>>> import numpy as np
>>> np.set_printoptions(suppress=True, linewidth=100)
>>> def rd(a):
...     return np.round(a, 2) + 0
... 
>>> A = np.load("x.npy")
>>> A
array([[-9,  2],
       [-6,  4],
       [ 9,  7]])
>>> out = A / np.sqrt((A ** 2).mean(axis=1, keepdims=True))
>>> rd(out[0])
array([-1.38,  0.31])
>>> np.linalg.matrix_rank(A - A.mean(axis=1, keepdims=True))
np.int64(1)
>>> A - A.mean(axis=1, keepdims=True)
array([[-5.5,  5.5],
       [-5. ,  5. ],
       [ 1. , -1. ]])
>>> print(rd(np.linalg.norm(A) ** 2 / np.linalg.norm(A, 2) ** 2))
1.33
>>> rd(np.linalg.norm(A, 2))
np.float64(14.19)
>>> rd(np.linalg.norm(A, "nuc"))
np.float64(22.29)
>>> Q, evecs = np.linalg.qr(A[:, :1])[0], np.linalg.qr(A[:, 1:])[0]
>>> sig = np.linalg.svd(Q.T @ evecs, compute_uv=False)
>>> rd(np.degrees(np.arccos(sig.clip(0, 1))))
array([79.65])
>>> rd(sig)
array([0.18])
>>> rd(np.linalg.norm(Q @ Q.T - evecs @ evecs.T, 2))
np.float64(0.98)
>>> (sig > 0.9).sum()
np.int64(0)
>>> ang = np.deg2rad(72)
>>> mat = np.eye(3)
>>> mat[np.ix_([2, 0], [2, 0])] = [[np.cos(ang), -np.sin(ang)], [np.sin(ang), np.cos(ang)]]
>>> rd(mat)
array([[ 0.31,  0.  ,  0.95],
       [ 0.  ,  1.  ,  0.  ],
       [-0.95,  0.  ,  0.31]])
>>> # orthonormal columns
>>> x = np.array([-5, -8, -4])
>>> print([p for p in range(1, 25) if np.allclose(np.linalg.matrix_power(mat, p), np.eye(3))])
[5, 10, 15, 20]
>>> rd(mat.T @ (mat @ x))
array([-5., -8., -4.])
>>> print(rd(np.linalg.norm(x)), rd(np.linalg.norm(mat @ x)))
10.25 10.25
>>> M = np.array([[-2.0, 1.0, 0.0, 0.0, 0.0, 0.0],
...     [0.0, -2.0, 1.0, 0.0, 0.0, 0.0],
...     [0.0, 0.0, -2.0, 1.0, 0.0, 0.0],
...     [0.0, 0.0, 0.0, -2.0, 1.0, 0.0],
...     [0.0, 0.0, 0.0, 0.0, -2.0, 1.0],
...     [0.0, 0.0, 0.0, 0.0, 0.0, -2.0]])
>>> # triangular, det is the product of the diagonal
>>> Q, evecs = np.linalg.qr(M[:, :4])[0], np.linalg.qr(M[:, 4:])[0]
>>> sig = np.linalg.svd(Q.T @ evecs, compute_uv=False)
>>> print(rd(np.degrees(np.arccos(sig.clip(0, 1)))))
[60.79 90.  ]
>>> rd(np.linalg.norm(Q @ Q.T - evecs @ evecs.T, 2))
np.float64(1.0)
>>> out = np.linalg.inv(M)
>>> M @ out
array([[1., 0., 0., 0., 0., 0.],
       [0., 1., 0., 0., 0., 0.],
       [0., 0., 1., 0., 0., 0.],
       [0., 0., 0., 1., 0., 0.],
       [0., 0., 0., 0., 1., 0.],
       [0., 0., 0., 0., 0., 1.]])
>>> rd(np.linalg.det(M) * out)
array([[-32., -16.,  -8.,  -4.,  -2.,  -1.],
       [  0., -32., -16.,  -8.,  -4.,  -2.],
       [  0.,   0., -32., -16.,  -8.,  -4.],
       [  0.,   0.,   0., -32., -16.,  -8.],
       [  0.,   0.,   0.,   0., -32., -16.],
       [  0.,   0.,   0.,   0.,   0., -32.]])
>>> rd(np.linalg.slogdet(M)[0])
np.float64(1.0)
